>>> import numpy as np
>>> np.set_printoptions(suppress=True, linewidth=200)
>>> def rd(a):
...     return np.round(a, 2) + 0
... 
>>> f = np.array([3, -3])
>>> F = np.array([np.roll(f, i) for i in range(2)])
>>> F
array([[ 3, -3],
       [-3,  3]])
>>> U, sig, VT = np.linalg.svd(F)
>>> vecs = VT[:(sig > 1e-8).sum()]
>>> rng = np.random.default_rng(49060)
>>> x = F[1] + 4 * F[0] + rng.integers(2) * np.eye(2)[0]
>>> x
array([10., -9.])
>>> rd(np.diag(vecs.T @ vecs))
array([0.5, 0.5])
>>> ev, vecs = np.linalg.eigh(F)
>>> (ev > 1e-8).sum(), (ev < -1e-8).sum()
(np.int64(1), np.int64(0))
>>> rd(np.linalg.eigvalsh(F + 3 * np.eye(2)))
array([3., 9.])
>>> rk = np.linalg.matrix_rank(F)
>>> rk
np.int64(1)
>>> N = np.linalg.svd(F)[2][rk:].T
>>> np.linalg.matrix_rank(F.T @ F), np.linalg.matrix_rank(F @ F.T)
(np.int64(1), np.int64(1))
>>> np.linalg.matrix_power(F, 4)
array([[ 648, -648],
       [-648,  648]])
>>> np.trace(F)
np.int64(6)
>>> np.allclose(F @ F.T, F.T @ F)
True
>>> rd(np.sort(np.abs(np.linalg.eigvals(F))))
array([0., 6.])
>>> E = np.load("layer19.npy")
>>> E
array([[27,  5,  3,  8],
       [ 3, 30,  5,  0],
       [ 1,  2, 23,  9],
       [ 6,  9,  0, 20]])
>>> O = E.astype(float).copy()
>>> for j in range(4):
...     O[:, j] -= O[:, :j] @ (O[:, :j].T @ O[:, j])
...     O[:, j] /= np.linalg.norm(O[:, j])
... 
>>> rd(O.T @ E)
array([[27.84, 10.09,  4.27, 12.39],
       [ 0.  , 30.13,  5.57,  3.75],
       [ 0.  ,  0.  , 22.67,  6.93],
       [ 0.  ,  0.  ,  0.  , 18.15]])
>>> rd(O.T @ O)
array([[1., 0., 0., 0.],
       [0., 1., 0., 0.],
       [0., 0., 1., 0.],
       [0., 0., 0., 1.]])
>>> M = np.load("dump.npy")
>>> M
array([[3., 1., 0., 0.],
       [0., 3., 1., 0.],
       [0., 0., 3., 1.],
       [0., 0., 0., 3.]])
>>> # triangular
>>> A2 = F[0, 0] * F[1:] - np.outer(F[1:, 0], F[0])
>>> A2
array([[0, 0]])
>>> np.linalg.matrix_rank(A2), np.linalg.matrix_rank(F)
(np.int64(0), np.int64(1))
>>> feats = np.load("w.npy")
>>> feats
array([[ 0,  3,  4,  1,  2],
       [ 0,  4,  1,  4,  2],
       [ 5,  1,  5,  0,  3],
       [ 0, 19,  8, 17, 10]])
>>> rk = np.linalg.matrix_rank(feats)
>>> rk
np.int64(3)
>>> N = np.linalg.svd(feats)[2][rk:].T
>>> [int(np.linalg.matrix_rank(feats[:, :j + 1])) for j in range(5)]
[1, 2, 3, 3, 3]
>>> [int(np.linalg.matrix_rank(feats[:i])) for i in range(1, len(feats) + 1)]
[1, 2, 3, 3]
>>> rd(feats @ N)
array([[0., 0.],
       [0., 0.],
       [0., 0.],
       [0., 0.]])
>>> np.allclose(feats @ N, 0)
True
>>> np.kron(np.eye(2, dtype=int), M)
array([[3., 1., 0., 0., 0., 0., 0., 0.],
       [0., 3., 1., 0., 0., 0., 0., 0.],
       [0., 0., 3., 1., 0., 0., 0., 0.],
       [0., 0., 0., 3., 0., 0., 0., 0.],
       [0., 0., 0., 0., 3., 1., 0., 0.],
       [0., 0., 0., 0., 0., 3., 1., 0.],
       [0., 0., 0., 0., 0., 0., 3., 1.],
       [0., 0., 0., 0., 0., 0., 0., 3.]])
>>> rd(np.linalg.det(2 * M)), rd(np.linalg.det(M))
(np.float64(1296.0), np.float64(81.0))
>>> f, v = feats[3], feats[0]
>>> f @ f
np.int64(814)
>>> p = (f @ v) / (f @ f) * f
>>> rd(v - p)
array([ 0.  ,  0.06,  2.76, -1.63,  0.45])
>>> np.outer(f, v)
array([[ 0,  0,  0,  0,  0],
       [ 0, 57, 76, 19, 38],
       [ 0, 24, 32,  8, 16],
       [ 0, 51, 68, 17, 34],
       [ 0, 30, 40, 10, 20]])
>>> rd(p)
array([0.  , 2.94, 1.24, 2.63, 1.55])
>>> A2 = feats + rng.integers(-2, 3, (4, 3)) @ rng.integers(-2, 3, (3, 5))
>>> A2
array([[ 7,  4,  1,  7,  1],
       [ 0,  4,  1, 10,  4],
       [-1, -1,  7, -2,  5],
       [-4, 23, 12, 19, 12]])
>>> rd(np.linalg.svd(A2 - feats, compute_uv=False))
array([12.64,  8.18,  4.16,  0.  ])
>>> A2 - feats
array([[ 7,  1, -3,  6, -1],
       [ 0,  0,  0,  6,  2],
       [-6, -2,  2, -2,  2],
       [-4,  4,  4,  2,  2]])
>>> np.argsort(-np.linalg.norm(feats, axis=0).round(6), kind="stable")[:3]
array([1, 3, 4])
>>> np.linalg.matrix_rank(feats, rtol=0.1)
np.int64(2)
>>> W0 = np.array([[-1, -2, -4], [1, 0, 5], [1, -4, 5], [-5, -5, -1], [-3, 5, -3]]) * (rng.random((5, 3)) < 0.3)
>>> W0
array([[-1,  0, -4],
       [ 1,  0,  5],
       [ 0, -4,  0],
       [ 0, -5,  0],
       [-3,  5,  0]])
>>> x = np.array([1, 2, 2])
>>> y = W0 @ x
>>> rd(np.linalg.pinv(W0) @ W0)
array([[1., 0., 0.],
       [0., 1., 0.],
       [0., 0., 1.]])
>>> y
array([ -9,  11,  -8, -10,   7])
>>> rd(np.linalg.solve(W0.T @ W0, W0.T @ y))
array([1., 2., 2.])
>>> y = y + 0.02 * rng.normal(size=5)
>>> rd(y)
array([-9.  , 10.98, -8.01, -9.96,  7.  ])
>>> b, *_ = np.linalg.lstsq(W0, y)
>>> rd(np.linalg.norm(y - W0 @ b))
np.float64(0.04)
>>> rd(W0.T @ (y - W0 @ b))
array([0., 0., 0.])
>>> [round(float(np.linalg.norm(np.linalg.solve(W0.T @ W0 + lam * np.eye(3), W0.T @ y))), 2) for lam in (0, 1, 10, 100)]
[2.99, 2.89, 2.38, 0.96]
>>> b.round()
array([1., 2., 2.])
>>> U, sig, VT = np.linalg.svd(F)
>>> rd(sig)
array([6., 0.])
>>> A2 = U[:, :1] @ np.diag(sig[:1]) @ VT[:1]
>>> rd(np.linalg.norm(F - A2, 2)), rd(sig[1])
(np.float64(0.0), np.float64(0.0))
>>> rd(np.linalg.norm(F - A2) / np.linalg.norm(F))
np.float64(0.0)
>>> np.linalg.matrix_rank(F, rtol=0.05)
np.int64(1)
>>> O, vecs = np.linalg.qr(W0[:, :2])[0], np.linalg.qr(W0[:, 2:])[0]
>>> sig = np.linalg.svd(O.T @ vecs, compute_uv=False)
>>> rd(sig)
array([0.51])
>>> rd(np.linalg.norm(O @ O.T - vecs @ vecs.T, 2))
np.float64(1.0)
>>> proj = W0 @ np.linalg.solve(W0.T @ W0, W0.T)
>>> rd(proj @ W0[:, 2])
array([-4.,  5.,  0.,  0.,  0.])
>>> rd(np.diag(proj))
array([0.39, 0.61, 0.39, 0.61, 1.  ])
>>> rd(np.linalg.eigvalsh(proj))
array([0., 0., 1., 1., 1.])
>>> U, sig, VT = np.linalg.svd(W0, full_matrices=False)
>>> np.allclose(U * sig @ VT, W0)
True
>>> rd(VT @ VT.T)
array([[1., 0., 0.],
       [0., 1., 0.],
       [0., 0., 1.]])
>>> (sig > 1e-8).sum()
np.int64(3)
>>> rd(np.abs(VT[0]))
array([0.26, 0.96, 0.08])
>>> rd(U.T @ W0 @ VT.T)
array([[8.37, 0.  , 0.  ],
       [0.  , 6.55, 0.  ],
       [0.  , 0.  , 2.25]])
>>> U.shape, sig.shape, VT.shape
((5, 3), (3,), (3, 3))
>>> rd(np.cumsum(sig ** 2) / np.sum(sig ** 2))
array([0.59, 0.96, 1.  ])
>>> K = np.diag(np.array([1, 1, 0, 3, 0]))
>>> K
array([[1, 0, 0, 0, 0],
       [0, 1, 0, 0, 0],
       [0, 0, 0, 0, 0],
       [0, 0, 0, 3, 0],
       [0, 0, 0, 0, 0]])
>>> proj = np.triu(np.array([[1, 4, -1, 5, -3],
...     [-3, 0, 3, 2, 3],
...     [0, 3, 3, -2, -5],
...     [-1, 3, -5, 5, -5],
...     [1, 1, 2, 4, -5]]), 1) + np.eye(5)
>>> A2 = proj @ K @ np.linalg.inv(proj)
>>> np.poly(A2)
array([ 1., -5.,  7., -3.,  0.,  0.])
>>> np.trace(A2), np.trace(K)
(np.float64(5.0), np.int64(5))
